$ ipython --no-banner

In [1]: import numpy as np

In [2]: np.set_printoptions(precision=2, suppress=True, linewidth=140, floatmode="fixed")

In [3]: data = np.loadtxt("w.csv", delimiter=",")

In [4]: print(data)
[[  6.37 -10.60  -7.62  -3.17   4.86  -7.87   3.69   1.82   9.43  -8.04  -4.37  -7.66]
 [ -3.61  -6.77  -8.76   4.69  12.43  -7.83  -3.26  -2.92   5.50  -7.86   2.49   0.10]
 [  0.29  -2.67  -2.75   7.53   0.51  -6.38  -7.94 -12.93   0.88  -6.26   8.31   1.73]
 [ -1.76   1.20  -0.06  -4.27   3.06   2.34   7.62  13.98  -2.06   1.89  -7.06  -4.29]
 [ -1.91 -10.05 -10.79   5.90  11.12 -11.84  -3.04  -3.09   6.57 -11.84   2.94  -3.84]
 [ -3.99   6.88   5.10  -0.60  -2.03   6.07  -0.37   3.62  -6.14   5.95  -0.37   4.30]
 [ -3.90  -1.57  -3.91   7.08   6.32  -3.99  -7.88 -12.27   2.81  -4.20   7.85   6.04]
 [-12.13  15.09   8.81   3.80   0.13  11.80  -5.00  -1.51 -10.90  12.35   4.97  14.38]
 [  0.04  -4.89  -5.55   8.13   1.73  -8.32  -8.76 -15.22   3.28  -8.08   9.30   1.90]
 [  6.56   7.94  11.04  -6.35 -15.70  10.29   4.06   2.84  -5.65  10.04  -3.81   0.22]]

In [5]: print(data.sum(axis=0))
[-14.04  -5.44 -14.49  22.74  22.43 -15.73 -20.88 -25.68   3.72 -16.05  20.25  12.88]

In [6]: print(np.linalg.matrix_rank(data))
10

In [7]: print(np.unravel_index(np.abs(data).argmax(), data.shape))
(np.int64(9), np.int64(4))

In [8]: out = data / np.linalg.norm(data, axis=1, keepdims=True)

In [9]: gram = out @ out.T

In [10]: print(gram[7])
[-0.96 -0.44 -0.11 -0.09 -0.63  0.89  0.10  1.00 -0.21  0.40]

In [11]: print((gram - 2 * np.eye(10)).round(6).argmax(axis=1))
[4 4 8 5 1 7 8 5 2 5]

In [12]: U, sig, Vh = np.linalg.svd(data, full_matrices=False)

In [13]: print(sig)
[60.39 41.18 23.18  6.03  1.23  1.13  0.66  0.55  0.38  0.29]

In [14]: print(np.abs(U[:, 0]).round(6).argmax())
4

In [15]: print(np.allclose(U * sig @ Vh, data))
True

In [16]: print(np.round(U.T @ data @ Vh.T, 2) + 0)
[[60.39  0.00  0.00  0.00  0.00  0.00  0.00  0.00  0.00  0.00]
 [ 0.00 41.18  0.00  0.00  0.00  0.00  0.00  0.00  0.00  0.00]
 [ 0.00  0.00 23.18  0.00  0.00  0.00  0.00  0.00  0.00  0.00]
 [ 0.00  0.00  0.00  6.03  0.00  0.00  0.00  0.00  0.00  0.00]
 [ 0.00  0.00  0.00  0.00  1.23  0.00  0.00  0.00  0.00  0.00]
 [ 0.00  0.00  0.00  0.00  0.00  1.13  0.00  0.00  0.00  0.00]
 [ 0.00  0.00  0.00  0.00  0.00  0.00  0.66  0.00  0.00  0.00]
 [ 0.00  0.00  0.00  0.00  0.00  0.00  0.00  0.55  0.00  0.00]
 [ 0.00  0.00  0.00  0.00  0.00  0.00  0.00  0.00  0.38  0.00]
 [ 0.00  0.00  0.00  0.00  0.00  0.00  0.00  0.00  0.00  0.29]]

In [17]: print(U.shape, sig.shape, Vh.shape)
(10, 10) (10,) (10, 12)

In [18]: print(round(float(np.sqrt((sig ** 2).sum())), 2), round(float(np.linalg.norm(data)), 2))
76.94 76.94

In [19]: E = np.loadtxt("dump.csv", delimiter=",")

In [20]: print(E)
[[-0.04  0.00 -1.38  0.40 -1.32 -0.44]
 [ 0.11 -0.18 -0.26  0.23  0.46  3.08]
 [ 0.12  0.25  0.35  0.71 -0.82 -2.29]
 [-0.08 -0.06 -0.42 -0.23 -1.72 -2.37]
 [ 0.06  0.00 -0.69  0.05 -2.55 -2.06]
 [ 0.12 -0.56 -0.95  0.33  0.70 -4.44]
 [ 0.04  0.02  0.47  0.36  0.66 -0.37]
 [-0.06  0.27 -0.72  0.42 -2.10  5.26]
 [-0.12  0.43 -1.17 -0.32 -1.53 -0.96]
 [-0.05 -0.04 -0.22  0.11  1.55  3.14]
 [-0.09 -0.10  0.17  0.42 -1.54  0.48]
 [ 0.04 -0.09 -1.44 -0.19  0.54  0.91]
 [-0.05  0.05 -1.46  0.00 -1.15 -1.72]
 [ 0.00  0.01  0.06 -0.71  0.23  0.24]
 [ 0.02  0.16  0.29 -0.09 -2.03  0.95]
 [-0.12  0.05 -0.60 -0.03  0.87 -2.24]
 [-0.01 -0.23  0.88  0.32 -1.03 -0.06]
 [-0.05  0.09  0.03 -0.29 -3.75 -1.26]
 [ 0.18 -0.26 -0.26  0.62 -0.55  0.82]
 [ 0.00  0.02  1.07  0.30  1.22  1.83]
 [-0.02  0.19 -1.84 -0.07 -0.53  2.30]
 [-0.16  0.14 -0.13 -0.11  0.42 -3.58]
 [ 0.07 -0.11  0.04 -0.15  0.40 -2.68]
 [-0.09  0.00 -0.71 -0.33 -1.83  5.52]
 [-0.13 -0.19 -0.22  0.85 -2.56  4.21]
 [ 0.04  0.14 -0.77  0.98 -2.93  4.38]
 [-0.22 -0.02 -0.13  0.08  1.60  2.71]
 [-0.02 -0.03 -0.68 -0.04 -0.89 -1.24]
 [-0.02  0.03 -0.58  0.17 -0.71 -2.28]
 [-0.03 -0.34 -0.09  0.16 -1.20 -1.65]
 [-0.08 -0.02 -2.03 -0.51 -3.59 -0.05]
 [ 0.04 -0.10  0.92  0.38 -0.71  3.34]]

In [21]: gram = np.cov(E, rowvar=False)

In [22]: print(np.corrcoef(E.T))
[[ 1.00 -0.32  0.16  0.31  0.09 -0.12]
 [-0.32  1.00 -0.15 -0.19 -0.23  0.15]
 [ 0.16 -0.15  1.00  0.28  0.26  0.05]
 [ 0.31 -0.19  0.28  1.00 -0.02  0.27]
 [ 0.09 -0.23  0.26 -0.02  1.00 -0.11]
 [-0.12  0.15  0.05  0.27 -0.11  1.00]]

In [23]: print(np.argwhere(np.triu(np.abs(np.corrcoef(E.T)) > 0.8, 1)))
[]

In [24]: print(gram)
[[ 0.01 -0.01  0.01  0.01  0.01 -0.03]
 [-0.01  0.04 -0.02 -0.01 -0.06  0.07]
 [ 0.01 -0.02  0.58  0.08  0.28  0.11]
 [ 0.01 -0.01  0.08  0.15 -0.01  0.27]
 [ 0.01 -0.06  0.28 -0.01  2.07 -0.43]
 [-0.03  0.07  0.11  0.27 -0.43  6.98]]

In [25]: print(np.median(E, axis=0))
[-0.02  0.00 -0.26  0.10 -0.85 -0.06]

In [26]: print(data.reshape(-1, 2))
[[  6.37 -10.60]
 [ -7.62  -3.17]
 [  4.86  -7.87]
 [  3.69   1.82]
 [  9.43  -8.04]
 [ -4.37  -7.66]
 [ -3.61  -6.77]
 [ -8.76   4.69]
 [ 12.43  -7.83]
 [ -3.26  -2.92]
 [  5.50  -7.86]
 [  2.49   0.10]
 [  0.29  -2.67]
 [ -2.75   7.53]
 [  0.51  -6.38]
 [ -7.94 -12.93]
 [  0.88  -6.26]
 [  8.31   1.73]
 [ -1.76   1.20]
 [ -0.06  -4.27]
 [  3.06   2.34]
 [  7.62  13.98]
 [ -2.06   1.89]
 [ -7.06  -4.29]
 [ -1.91 -10.05]
 [-10.79   5.90]
 [ 11.12 -11.84]
 [ -3.04  -3.09]
 [  6.57 -11.84]
 [  2.94  -3.84]
 [ -3.99   6.88]
 [  5.10  -0.60]
 [ -2.03   6.07]
 [ -0.37   3.62]
 [ -6.14   5.95]
 [ -0.37   4.30]
 [ -3.90  -1.57]
 [ -3.91   7.08]
 [  6.32  -3.99]
 [ -7.88 -12.27]
 [  2.81  -4.20]
 [  7.85   6.04]
 [-12.13  15.09]
 [  8.81   3.80]
 [  0.13  11.80]
 [ -5.00  -1.51]
 [-10.90  12.35]
 [  4.97  14.38]
 [  0.04  -4.89]
 [ -5.55   8.13]
 [  1.73  -8.32]
 [ -8.76 -15.22]
 [  3.28  -8.08]
 [  9.30   1.90]
 [  6.56   7.94]
 [ 11.04  -6.35]
 [-15.70  10.29]
 [  4.06   2.84]
 [ -5.65  10.04]
 [ -3.81   0.22]]

In [27]: blk = data.reshape(10, 2, -1)

In [28]: print(np.einsum("ihd,jhd->hij", blk, blk).shape)
(2, 10, 10)

In [29]: M = np.load("mat.npy")

In [30]: print(M)
[[4.00 1.00 1.00 1.00 1.00]
 [1.00 4.00 1.00 1.00 1.00]
 [1.00 1.00 4.00 1.00 1.00]
 [1.00 1.00 1.00 4.00 1.00]
 [1.00 1.00 1.00 1.00 4.00]]

In [31]: print((M @ M)[0])
[20.00 11.00 11.00 11.00 11.00]

In [32]: print(np.fft.fft(M[0]))
[8.00+0.00j 3.00+0.00j 3.00+0.00j 3.00+0.00j 3.00+0.00j]

In [33]: print(np.sort(np.abs(np.fft.fft(M[0]))), np.sort(np.linalg.svd(M, compute_uv=False)))
[3.00 3.00 3.00 3.00 8.00] [3.00 3.00 3.00 3.00 8.00]

In [34]: A = np.load("a.npy")

In [35]: print(A.round(2) + 0)
[[ 0.00 -0.37  2.61 -1.16]
 [ 4.22  2.12 -2.18 -0.61]
 [-0.13 -0.28  0.81 -2.96]
 [-2.70 -0.12 -0.52  1.11]
 [ 2.85  2.55 -1.27 -3.98]
 [-5.23 -6.31 -3.99 -1.74]
 [-6.42 -2.00 -2.85 -1.70]
 [-0.29  1.52  2.99 -1.65]
 [ 2.60 -5.36 -3.29 -3.39]
 [ 1.72  1.47 -1.98 -1.35]
 [-0.44 -2.48  0.90 -2.80]
 [-1.84  1.10 -1.15 -1.95]
 [ 0.18 -1.43  2.22 -0.64]
 [-1.73  0.28  0.36 -1.12]
 [ 0.59  2.72  1.53  1.92]
 [-0.89  1.42 -1.76 -0.99]
 [ 0.35  2.42  0.06  2.88]
 [-0.49  7.14  2.81  0.02]
 [-1.90 -6.63  1.70 -3.70]
 [ 2.16  3.38 -1.21 -1.02]
 [ 2.69 -0.73  0.33 -1.41]
 [-3.58 -2.43  1.06 -0.26]
 [-0.53  1.79  1.40  3.82]
 [ 1.91  4.79 -1.53 -0.27]
 [-0.14 -1.88 -5.60  0.51]
 [ 2.45  2.13  2.22 -2.75]
 [ 1.23  0.36 -4.62  4.50]
 [ 1.18 -3.76 -1.13 -2.79]
 [-0.99  3.39 -2.84  4.52]
 [-0.37  4.01 -2.64 -3.14]]

In [36]: d = np.linalg.norm(A[:, None] - A[None], axis=-1)

In [37]: print(np.flatnonzero(d[4] < d.mean() / 2))
[ 4  9 19]

In [38]: print(d.mean(axis=1).argmax())
5

In [39]: print((d + 1e9 * np.eye(30)).round(6).argmin(axis=1))
[12 19 10 13  9  6  5  0 27 19  2 15  0 11 16 11 14 14 10 23  2  3 16 19 26  7 28 10 16 15]

In [40]: out = np.c_[A[:, :1] @ np.array([[2]]), np.array([3, 1, 2, 0, 2, 1, 5, 0, 3, 3, 5, 4, 5, 3, 0, 2, 4, 0, 4, 1, 2, 2, 2, 5, 3, 3, 2, 4, 4, 2])]

In [41]: print(out)
[[ -0.01   3.00]
 [  8.44   1.00]
 [ -0.26   2.00]
 [ -5.40   0.00]
 [  5.70   2.00]
 [-10.46   1.00]
 [-12.83   5.00]
 [ -0.58   0.00]
 [  5.21   3.00]
 [  3.45   3.00]
 [ -0.87   5.00]
 [ -3.68   4.00]
 [  0.36   5.00]
 [ -3.46   3.00]
 [  1.17   0.00]
 [ -1.77   2.00]
 [  0.71   4.00]
 [ -0.98   0.00]
 [ -3.79   4.00]
 [  4.32   1.00]
 [  5.38   2.00]
 [ -7.17   2.00]
 [ -1.07   2.00]
 [  3.82   5.00]
 [ -0.27   3.00]
 [  4.90   3.00]
 [  2.46   2.00]
 [  2.35   4.00]
 [ -1.98   4.00]
 [ -0.74   2.00]]

In [42]: print(np.round(np.linalg.norm(out - A @ np.linalg.lstsq(A, out)[0], axis=0), 2) + 0)
[ 0.00 14.53]

In [43]: U, sig, Vh = np.linalg.svd(A, full_matrices=False)

In [44]: print(round(np.sqrt((sig ** 2).sum()), 2), round(np.linalg.norm(A), 2))
28.35 28.35

In [45]: print(np.allclose(U * sig @ Vh, A))
True

In [46]: print(sig)
[19.02 13.50 12.54 10.09]

In [47]: theta = np.radians(72)

In [48]: Rm = np.eye(4)

In [49]: Rm[1, 1] = Rm[3, 3] = np.cos(theta)

In [50]: Rm[1, 3], Rm[3, 1] = -np.sin(theta), np.sin(theta)

In [51]: print(Rm)
[[ 1.00  0.00  0.00  0.00]
 [ 0.00  0.31  0.00 -0.95]
 [ 0.00  0.00  1.00  0.00]
 [ 0.00  0.95  0.00  0.31]]

In [52]: out = A @ Rm.T

In [53]: print(np.linalg.svd(A, compute_uv=False), np.linalg.svd(out, compute_uv=False))
[19.02 13.50 12.54 10.09] [19.02 13.50 12.54 10.09]

In [54]: print(np.abs(out - A).max(axis=0))
[0.00 8.11 0.00 6.78]

In [55]: gram = Rm.T @ Rm

In [56]: print(np.linalg.matrix_rank(gram))
4

In [57]: print(np.linalg.svd(Rm, compute_uv=False) ** 2)
[1.00 1.00 1.00 1.00]

In [58]: print(np.trace(gram), (Rm ** 2).sum())
4.0 4.0

In [59]: F = np.loadtxt("layer19.csv", delimiter=",")

In [60]: print(F)
[[ 1.00  0.00  0.00  0.00  0.00  0.00  0.00  0.00]
 [-2.00  1.00  0.00  0.00  0.00  0.00  0.00  0.00]
 [-2.00 -3.00  1.00  0.00  0.00  0.00  0.00  0.00]
 [ 3.00 -1.00  1.00  1.00  0.00  0.00  0.00  0.00]
 [-3.00 -3.00  2.00  2.00  1.00  0.00  0.00  0.00]
 [-1.00  2.00 -3.00  3.00 -3.00  1.00  0.00  0.00]
 [ 1.00  1.00 -2.00 -2.00 -3.00  0.00  1.00  0.00]
 [-1.00 -2.00  2.00  3.00  1.00  0.00  3.00  1.00]]

In [61]: # triangular, det is the product of the diagonal

In [62]: print(np.argsort(-np.linalg.norm(F, axis=0).round(6), kind="stable")[:3])
[0 1 3]

In [63]: print(np.round(np.linalg.norm(F, 2) / np.linalg.norm(F), 2))
0.71

In [64]: print(np.linalg.matrix_rank(F, rtol=0.1))
5

In [65]: print(np.linalg.cond(F) > 100)
True

In [66]: print([round(float(x), 2) for x in np.linalg.svd(F, compute_uv=False)[:3]])
[8.45, 5.77, 4.4]

In [67]: feats = np.loadtxt("sample7.csv", delimiter=",")

In [68]: print(feats)
[[-0.93 -0.86 -0.66 -0.59  0.95 -1.00 -1.00 -0.57]
 [-0.97  0.18  0.53 -0.98 -0.31 -1.00 -0.95 -0.10]
 [ 0.12 -0.10  0.91 -0.95  0.86 -0.98 -0.03 -0.60]
 [ 0.24 -0.93 -0.46  0.30  1.00 -0.93 -0.95 -0.74]
 [ 0.85  0.07  0.90 -0.79  0.87 -0.26  0.74 -0.69]
 [ 0.94 -0.92  0.81 -0.85  1.00 -0.97 -0.89 -0.99]
 [ 0.76  0.99  0.79 -0.40 -1.00  1.00  1.00  0.53]
 [ 0.59  0.35  0.37 -0.17 -0.02  0.73  0.58 -0.31]
 [ 0.27  0.97  0.50  0.30 -1.00  1.00  1.00  0.90]
 [ 0.04  0.89  0.05  0.16 -0.99  0.98  0.91  0.59]
 [ 0.64  0.64  0.39  0.26 -0.81  0.96  0.93  0.35]
 [-0.73 -0.80 -0.51 -0.27  0.93 -0.99 -0.98 -0.47]
 [ 0.59  0.43  0.77 -0.66  0.09  0.18  0.75 -0.33]
 [-0.38 -0.67 -0.82  0.75  0.58 -0.19 -0.85  0.03]
 [-0.81 -1.00 -1.00  1.00  0.96 -0.10 -1.00  0.82]
 [-0.73 -0.85 -0.56  0.20  0.90 -0.98 -0.95  0.01]
 [-0.81  0.25 -0.45 -0.03 -0.83 -0.50 -0.51  0.51]
 [-0.83  0.95  0.75 -0.94 -1.00 -0.37  0.73  0.58]
 [-0.41 -0.20  0.23 -0.57  0.45 -0.89 -0.58 -0.22]
 [ 0.38  0.45  1.00 -1.00  0.96 -1.00  0.59 -0.90]
 [-0.41 -0.56  0.18 -0.66  0.89 -0.97 -0.87 -0.54]
 [ 0.27 -0.25 -0.68  0.93 -0.52  0.93  0.62  0.71]
 [-0.16 -0.38  0.48 -0.80  0.89 -0.96 -0.77 -0.68]
 [-0.85  0.93  0.80 -0.98 -0.98 -0.85  0.01 -0.11]
 [ 0.78 -0.64  0.13  0.27  0.96  0.14 -0.10 -0.62]
 [ 0.00  0.44  0.64 -0.80 -0.09 -0.52  0.12 -0.39]
 [-0.83 -0.81 -0.90  0.82  0.42 -0.84 -0.94  0.53]
 [ 0.31 -0.88 -0.03  0.12  0.99 -0.92 -0.79 -0.54]
 [ 0.27  0.78  0.67 -0.52 -0.89  0.73  0.90  0.27]
 [ 0.73 -0.24  0.85 -0.90  0.97 -0.84 -0.21 -0.89]
 [ 0.51  0.99  0.92 -0.54 -1.00  1.00  1.00  0.88]
 [-0.54  0.54 -0.48  0.55 -0.96  0.78  0.52  0.76]
 [-0.35 -0.58 -0.93  0.93  0.02  0.74 -0.77  0.34]
 [ 0.08  0.35  0.58 -0.42 -0.45 -0.14  0.69  0.26]]

In [69]: out = np.c_[feats[:, :2] @ np.array([[3, 2], [3, 2]]), np.array([3, 3, -2, 0, 3, 0, 1, -1, 3, -1, 2, -3, 3, 0, 0, -1, 1, 3, 2, -2, 3, -3, 2, -1, -3, -3, -2, 2, 2, 3, 1, 1, -2, 3])]

In [70]: print(out)
[[-5.37 -3.58  3.00]
 [-2.37 -1.58  3.00]
 [ 0.06  0.04 -2.00]
 [-2.07 -1.38  0.00]
 [ 2.76  1.84  3.00]
 [ 0.06  0.04  0.00]
 [ 5.25  3.50  1.00]
 [ 2.82  1.88 -1.00]
 [ 3.72  2.48  3.00]
 [ 2.79  1.86 -1.00]
 [ 3.84  2.56  2.00]
 [-4.59 -3.06 -3.00]
 [ 3.06  2.04  3.00]
 [-3.15 -2.10  0.00]
 [-5.43 -3.62  0.00]
 [-4.74 -3.16 -1.00]
 [-1.68 -1.12  1.00]
 [ 0.36  0.24  3.00]
 [-1.83 -1.22  2.00]
 [ 2.49  1.66 -2.00]
 [-2.91 -1.94  3.00]
 [ 0.06  0.04 -3.00]
 [-1.62 -1.08  2.00]
 [ 0.24  0.16 -1.00]
 [ 0.42  0.28 -3.00]
 [ 1.32  0.88 -3.00]
 [-4.92 -3.28 -2.00]
 [-1.71 -1.14  2.00]
 [ 3.15  2.10  2.00]
 [ 1.47  0.98  3.00]
 [ 4.50  3.00  1.00]
 [ 0.00  0.00  1.00]
 [-2.79 -1.86 -2.00]
 [ 1.29  0.86  3.00]]

In [71]: print(np.round(np.linalg.lstsq(feats, out[:, 0])[0], 2) + 0)
[3.00 3.00 0.00 0.00 0.00 0.00 0.00 0.00]
